$ python -q
>>> import numpy as np
>>> from numpy import linalg as LA
>>> np.set_printoptions(precision=2, suppress=True, linewidth=140, legacy="1.25")
>>> Z = np.array([[5, 9, 7]])
>>> rng = np.random.default_rng(483152)
>>> W0 = rng.normal(size=(22, 1)) @ Z + np.array([0, 1, 0])
>>> W0
array([[ -0.63,  -0.14,  -0.89],
       [ -0.45,   0.2 ,  -0.63],
       [ 10.71,  20.27,  14.99],
       [  1.68,   4.02,   2.35],
       [ -6.32, -10.37,  -8.84],
       [-11.71, -20.07, -16.39],
       [ -5.86,  -9.55,  -8.21],
       [  3.24,   6.84,   4.54],
       [  0.13,   1.23,   0.18],
       [ -2.67,  -3.8 ,  -3.73],
       [  7.14,  13.86,  10.  ],
       [  3.89,   8.  ,   5.44],
       [ -3.23,  -4.81,  -4.52],
       [  1.83,   4.29,   2.56],
       [  1.8 ,   4.24,   2.52],
       [  4.98,   9.97,   6.98],
       [  0.48,   1.87,   0.68],
       [  4.43,   8.98,   6.2 ],
       [  4.59,   9.26,   6.42],
       [ -1.7 ,  -2.06,  -2.38],
       [  1.79,   4.22,   2.5 ],
       [ -1.06,  -0.91,  -1.49]])
>>> Z = W0[[11, 8]].astype(float)
>>> for _ in range(4):
...     lab = LA.norm(W0[:, None] - Z, axis=-1).argmin(axis=1)
...     Z = np.array([W0[lab == j].mean(axis=0) for j in range(2)])
... 
>>> lab
array([1, 1, 0, 1, 1, 1, 1, 0, 1, 1, 0, 0, 1, 1, 1, 0, 1, 0, 0, 1, 1, 1])
>>> np.bincount(lab)
array([ 7, 15])
>>> Z[1] - Z[0]
array([ -7.3 , -13.14, -10.22])
>>> Z
array([[ 5.57, 11.03,  7.8 ],
       [-1.73, -2.11, -2.42]])
>>> Uu, sigma, VT = LA.svd(W0)
>>> np.argmax(sigma[:-1] / (sigma[1:] + 1e-6)) + 1
2
>>> other = Uu[:, :2] @ np.diag(sigma[:2]) @ VT[:2]
>>> other
array([[ -0.63,  -0.14,  -0.89],
       [ -0.45,   0.2 ,  -0.63],
       [ 10.71,  20.27,  14.99],
       [  1.68,   4.02,   2.35],
       [ -6.32, -10.37,  -8.84],
       [-11.71, -20.07, -16.39],
       [ -5.86,  -9.55,  -8.21],
       [  3.24,   6.84,   4.54],
       [  0.13,   1.23,   0.18],
       [ -2.67,  -3.8 ,  -3.73],
       [  7.14,  13.86,  10.  ],
       [  3.89,   8.  ,   5.44],
       [ -3.23,  -4.81,  -4.52],
       [  1.83,   4.29,   2.56],
       [  1.8 ,   4.24,   2.52],
       [  4.98,   9.97,   6.98],
       [  0.48,   1.87,   0.68],
       [  4.43,   8.98,   6.2 ],
       [  4.59,   9.26,   6.42],
       [ -1.7 ,  -2.06,  -2.38],
       [  1.79,   4.22,   2.5 ],
       [ -1.06,  -0.91,  -1.49]])
>>> LA.matrix_rank(other)
2
>>> np.round(np.abs(W0 - other).max(), 2)
0.0
>>> feats = np.array([[20.02, -22.33, 18.98],
...     [20.22, -18.69, 19.95],
...     [19.6, -20.26, 20.44],
...     [18.33, -18.6, 20.61],
...     [20.59, -20.49, 19.69],
...     [20.46, -21.33, 20.72],
...     [21.71, -19.85, 23.44],
...     [19.77, -21.05, 18.84],
...     [20.88, -19.48, 20.19],
...     [20.44, -18.35, 19.82],
...     [18.7, -20.93, 21.34],
...     [20.72, -20.7, 20.82],
...     [19.6, -22.23, 19.87],
...     [20.2, -20.34, 19.47],
...     [20.88, -20.45, 19.07]])
>>> x = np.array([3, -1, 3])
>>> y = feats @ x
>>> print(np.round(LA.pinv(feats) @ feats, 2) + 0)
[[1. 0. 0.]
 [0. 1. 0.]
 [0. 0. 1.]]
>>> LA.solve(feats.T @ feats, feats.T @ y)
array([ 3., -1.,  3.])
>>> y = y + 0.3 * rng.normal(size=15)
>>> y
array([138.93, 139.65, 140.24, 135.48, 141.22, 144.68, 155.25, 136.88, 143.09, 139.26, 140.69, 144.76, 140.48, 139.02, 140.55])
>>> c, *_ = LA.lstsq(feats, y)
>>> print(np.round(feats.T @ (y - feats @ c), 2) + 0)
[0. 0. 0.]
>>> [round(float(LA.norm(LA.solve(feats.T @ feats + lam * np.eye(3), feats.T @ y))), 2) for lam in (0, 1, 10, 100)]
[4.41, 4.38, 4.21, 4.02]
>>> c
array([ 3.14, -0.89,  2.97])
>>> mat = np.loadtxt("dump.csv", delimiter=",")
>>> mat
array([[-2., -2., -2.],
       [-2., -2., -2.],
       [-2., -2., -2.]])
>>> # rank 1
>>> np.all(LA.eigvalsh(mat) > 0)
False
>>> other = mat / LA.norm(mat, axis=1, keepdims=True)
>>> gram = other @ other.T
>>> print((np.abs(gram) > 0.9).astype(int))
[[1 1 1]
 [1 1 1]
 [1 1 1]]
>>> gram
array([[1., 1., 1.],
       [1., 1., 1.],
       [1., 1., 1.]])
>>> E = np.array([[0, 2, 0], [0, 0, 1], [0, 0, 0]])
>>> round(LA.eigvals(E).sum().real, 2)
0.0
>>> print(np.poly(E))
[1. 0. 0. 0.]
>>> np.round(LA.det(E[::-1]), 2)
0.0
>>> LA.eigvals(E)
array([0., 0., 0.])
>>> print(np.einsum("ij,ji->", E, E))
0
>>> round(LA.norm(E[0] - E[2]), 2)
2.0
>>> np.round(LA.norm(E, "nuc"), 2)
3.0
>>> [round(float(x), 2) for x in LA.svd(E, compute_uv=False)[:3]]
[2.0, 1.0, 0.0]
>>> lab = rng.permutation(3)
>>> lab
array([1, 0, 2])
>>> other = E[lab][:, lab]
>>> print(np.allclose(other, E))
False
>>> np.diag(other)
array([0, 0, 0])
>>> np.trace(other)
0
>>> np.round(LA.det(other), 2), round(LA.det(E[lab]), 2)
(0.0, 0.0)
>>> Uu, sigma, VT = LA.svd(E)
>>> V = VT[:(sigma > 1e-8).sum()]
>>> x = E[0] + -1 * E[1] + rng.integers(2) * np.eye(3)[1]
>>> x
array([ 0.,  2., -1.])
>>> print(LA.matrix_rank(np.vstack([E, x])))
2
>>> np.allclose(V.T @ V @ x, x)
True
>>> K = np.load("mat.npy")
>>> K
array([[  0.,  -6.,   7.,  -9.],
       [ -6.,  35., -42.,  54.],
       [  7., -42.,  48., -63.],
       [ -9.,  54., -63.,  80.]])
>>> LA.matrix_power(mat, 3)
array([[-72., -72., -72.],
       [-72., -72., -72.],
       [-72., -72., -72.]])
>>> round(float(np.abs(LA.eigvals(mat)).max()), 2)
6.0
>>> mat @ mat
array([[12., 12., 12.],
       [12., 12., 12.],
       [12., 12., 12.]])
>>> round(float(LA.det(mat)), 2)
0.0
>>> np.allclose(mat, mat.T)
True
>>> print(np.round(np.sort(np.abs(LA.eigvals(mat))), 2) + 0)
[0. 0. 6.]
>>> print((mat - mat.T) / 2)
[[0. 0. 0.]
 [0. 0. 0.]
 [0. 0. 0.]]
>>> other = LA.inv(K)
>>> print(np.round(LA.inv(other), 2) + 0)
[[  0.  -6.   7.  -9.]
 [ -6.  35. -42.  54.]
 [  7. -42.  48. -63.]
 [ -9.  54. -63.  80.]]
>>> other
array([[-0.99, -0.04,  0.04, -0.05],
       [-0.04, -0.78, -0.25,  0.33],
       [ 0.04, -0.25, -0.7 , -0.38],
       [-0.05,  0.33, -0.38, -0.51]])
>>> LA.det(K) * other
array([[165.,   6.,  -7.,   9.],
       [  6., 130.,  42., -54.],
       [ -7.,  42., 117.,  63.],
       [  9., -54.,  63.,  85.]])
>>> round(LA.cond(K), 2)
166.0
>>> gram = K.T @ K
>>> np.trace(gram), (K ** 2).sum()
(27559.0, 27559.0)
>>> LA.eigvalsh(gram)[::-1]
array([27556.,     1.,     1.,     1.])
>>> np.allclose(gram, gram.T)
True
>>> F = np.load("case17.npy")
>>> F
array([[ 4,  0, 15],
       [21,  0, 37],
       [20,  0, 39],
       [ 0,  0, 16],
       [ 1,  0, 28],
       [ 3,  0, 31],
       [ 0,  0, 23],
       [ 2,  0, 12],
       [ 6,  0, 18],
       [24,  0, 31]])
>>> x = np.array([3, 0, 3])
>>> a = np.maximum(F @ x, 0)
>>> a
array([ 57, 174, 177,  48,  87, 102,  69,  42,  72, 165])
>>> np.maximum(F @ (3 * x), 0)
array([171, 522, 531, 144, 261, 306, 207, 126, 216, 495])
>>> LA.norm(F, axis=0)
array([38.51,  0.  , 84.11])
>>> LA.norm(F, axis=1)
array([15.52, 42.54, 43.83, 16.  , 28.02, 31.14, 23.  , 12.17, 18.97, 39.2 ])
>>> round(LA.norm(F, "nuc"), 2)
111.27
>>> LA.norm(F, axis=1).argmax()
2
>>> print(round(LA.norm(F[4] - F[7]), 2))
16.03
>>> round(LA.norm(F[4], 1), 2), round(float(LA.norm(F[4], np.inf)), 2)
(29.0, 28.0)
>>> M = np.diag(10 * np.array([2, 0, 1, 2])) + np.array([[-3, 3, 0, -4], [-9, -9, -6, -4], [-4, -2, -2, 7], [2, 0, 3, -1]])
>>> M
array([[17,  3,  0, -4],
       [-9, -9, -6, -4],
       [-4, -2,  8,  7],
       [ 2,  0,  3, 19]])
>>> x = np.array([3, -1, -1, 1])
>>> y = M @ x
>>> c, lr = np.zeros(4), 1 / LA.norm(M, 2) ** 2
>>> for i in range(200):
...     c -= lr * M.T @ (M @ c - y)
...     if i % 50 == 0: print(i, round(LA.norm(M @ c - y), 2))
... 
0 17.96
50 0.31
100 0.02
150 0.0
>>> round(float(LA.cond(M)), 2)
4.33
>>> c
array([ 3., -1., -1.,  1.])
>>> w, V = LA.eig(M)
>>> np.sort(LA.eigvals(M.T))
array([-8.49,  6.91, 17.27, 19.31])
>>> np.round(np.prod(w), 2)
-19578.0
>>> print(np.sort(LA.eigvals(LA.inv(M))))
[-0.12  0.05  0.06  0.14]
>>> A = np.array([[1, 2, 0], [0, 1, 0], [0, 0, 1]])
>>> A
array([[1, 2, 0],
       [0, 1, 0],
       [0, 0, 1]])
>>> # 2 groups of indices that never mix
>>> np.round(LA.norm(A) ** 2 / LA.norm(A, 2) ** 2, 2)
1.2
>>> LA.norm(A, axis=1)
array([2.24, 1.  , 1.  ])
>>> print(A[0] @ A[2])
0
>>> round(float(LA.norm(A[0] - A[2])), 2)
2.45
>>> x = np.array([2, 1, 0])
>>> y = A @ x
>>> c, lr = np.zeros(3), 1 / LA.norm(A, 2) ** 2
>>> for i in range(8):
...     c -= lr * A.T @ (A @ c - y)
...     if i % 2 == 0: print(i, round(LA.norm(A @ c - y), 2))
... 
0 0.59
2 0.55
4 0.52
6 0.49
>>> print(c)
[0.93 1.44 0.  ]
>>> LA.matrix_rank(A - A[0, 0] * np.eye(3))
1
>>> np.prod(np.diag(A)), round(LA.det(A), 2)
(1, 1.0)
>>> print([int(LA.matrix_rank(LA.matrix_power(A, p))) for p in range(1, 4)])
[3, 3, 3]
>>> Uu, sigma, VT = LA.svd(A, full_matrices=False)
>>> print(np.round(Uu.T @ A @ VT.T, 2) + 0)
[[2.41 0.   0.  ]
 [0.   1.   0.  ]
 [0.   0.   0.41]]
>>> sigma
array([2.41, 1.  , 0.41])
>>> np.abs(Uu[:, 0]).round(6).argmax()
0
>>> hat = np.triu(np.array([[-1, 4, -3], [8, -1, 0], [4, -5, -2]]), 1) + np.eye(3)
>>> other = hat @ A @ LA.inv(hat)
>>> np.trace(other), np.trace(A)
(3.0, 3)
>>> round(LA.det(other), 2)
1.0
>>> hat @ A - A @ hat
array([[0., 0., 0.],
       [0., 0., 0.],
       [0., 0., 0.]])
>>> LA.matrix_rank(other)
3
